% ipython --no-banner

In [1]: import numpy as np

In [2]: np.set_printoptions(suppress=True, linewidth=160)

In [3]: K = np.loadtxt("block1.csv", delimiter=",")

In [4]: K
Out[4]: 
array([[-1.,  2., -1., -3.],
       [-3., -1.,  2., -1.],
       [-1., -3., -1.,  2.],
       [ 2., -1., -3., -1.]])

In [5]: np.round(np.linalg.norm(K[3] - K[1]), 2)
Out[5]: np.float64(7.07)

In [6]: round(np.linalg.norm(K[3], 1), 2), np.round(np.linalg.norm(K[3], np.inf), 2)
Out[6]: (np.float64(7.0), np.float64(3.0))

In [7]: np.linalg.norm(K, axis=1).argmax()
Out[7]: np.int64(0)

In [8]: round(np.linalg.norm(K, 2), 2)
Out[8]: np.float64(5.0)

In [9]: vec = np.array([1, 2, 0, 1])

In [10]: target = K @ vec

In [11]: c, lr = np.zeros(4), 1 / np.linalg.norm(K, 2) ** 2

In [12]: for i in range(15):
    ...:     c -= lr * K.T @ (K @ c - target)
    ...:     if i % 5 == 0: print(i, round(np.linalg.norm(K @ c - target), 2))
    ...: 
0 3.96
5 0.88
10 0.64

In [13]: c.round(2)
Out[13]: array([1.27, 1.73, 0.27, 0.73])

In [14]: round(float(np.linalg.cond(K)), 2)
Out[14]: 5.0

In [15]: P = np.triu(np.array([[4, 2, 3, 2], [3, 2, 2, 2], [3, 1, 0, 0], [1, 3, 3, 5]]), 1) + np.eye(4)

In [16]: out = P @ K @ np.linalg.inv(P)

In [17]: print(np.round(np.poly(out), 2))
[  1.   4.  28. 100.  75.]

In [18]: P @ K - K @ P
Out[18]: 
array([[ -5., -11.,  -6.,   0.],
       [  2.,  -2.,   3.,  10.],
       [  0.,   2.,   9.,   8.],
       [  0.,  -4.,  -4.,  -2.]])

In [19]: np.trace(out), np.trace(K)
Out[19]: (np.float64(-4.0), np.float64(-4.0))

In [20]: def softmax(z):
    ...:     e = np.exp(z - z.max(axis=-1, keepdims=True))
    ...:     return e / e.sum(axis=-1, keepdims=True)
    ...: 

In [21]: np.round(softmax(K[1]), 2)
Out[21]: array([0.01, 0.05, 0.9 , 0.05])

In [22]: scores = K @ K.T / np.sqrt(4)

In [23]: print(softmax(scores).round(6).argmax(axis=1))
[0 1 2 3]

In [24]: np.round(softmax(scores)[1] @ K, 2)
Out[24]: array([-2.99, -1.  ,  1.99, -1.  ])
